$ ipython --no-banner

In [1]: import numpy as np

In [2]: np.set_printoptions(suppress=True, linewidth=100)

In [3]: W0 = np.load("mat.npy")

In [4]: W0
Out[4]: 
array([[-1.,  1.,  0.,  0.,  0.,  0.,  0.,  0.,  0.,  0.],
       [ 0., -1.,  1.,  0.,  0.,  0.,  0.,  0.,  0.,  0.],
       [ 0.,  0., -1.,  1.,  0.,  0.,  0.,  0.,  0.,  0.],
       [ 0.,  0.,  0., -1.,  1.,  0.,  0.,  0.,  0.,  0.],
       [ 0.,  0.,  0.,  0., -1.,  1.,  0.,  0.,  0.,  0.],
       [ 0.,  0.,  0.,  0.,  0., -1.,  1.,  0.,  0.,  0.],
       [ 0.,  0.,  0.,  0.,  0.,  0., -1.,  1.,  0.,  0.],
       [ 0.,  0.,  0.,  0.,  0.,  0.,  0., -1.,  1.,  0.],
       [ 0.,  0.,  0.,  0.,  0.,  0.,  0.,  0., -1.,  1.],
       [ 0.,  0.,  0.,  0.,  0.,  0.,  0.,  0.,  0., -1.]])

In [5]: W0 @ W0
Out[5]: 
array([[ 1., -2.,  1.,  0.,  0.,  0.,  0.,  0.,  0.,  0.],
       [ 0.,  1., -2.,  1.,  0.,  0.,  0.,  0.,  0.,  0.],
       [ 0.,  0.,  1., -2.,  1.,  0.,  0.,  0.,  0.,  0.],
       [ 0.,  0.,  0.,  1., -2.,  1.,  0.,  0.,  0.,  0.],
       [ 0.,  0.,  0.,  0.,  1., -2.,  1.,  0.,  0.,  0.],
       [ 0.,  0.,  0.,  0.,  0.,  1., -2.,  1.,  0.,  0.],
       [ 0.,  0.,  0.,  0.,  0.,  0.,  1., -2.,  1.,  0.],
       [ 0.,  0.,  0.,  0.,  0.,  0.,  0.,  1., -2.,  1.],
       [ 0.,  0.,  0.,  0.,  0.,  0.,  0.,  0.,  1., -2.],
       [ 0.,  0.,  0.,  0.,  0.,  0.,  0.,  0.,  0.,  1.]])

In [6]: [int(np.linalg.matrix_rank(np.linalg.matrix_power(W0, p))) for p in range(1, 11)]
Out[6]: [10, 10, 10, 10, 10, 10, 10, 10, 10, 10]

In [7]: np.linalg.matrix_rank(W0 - W0[0, 0] * np.eye(10))
Out[7]: np.int64(9)
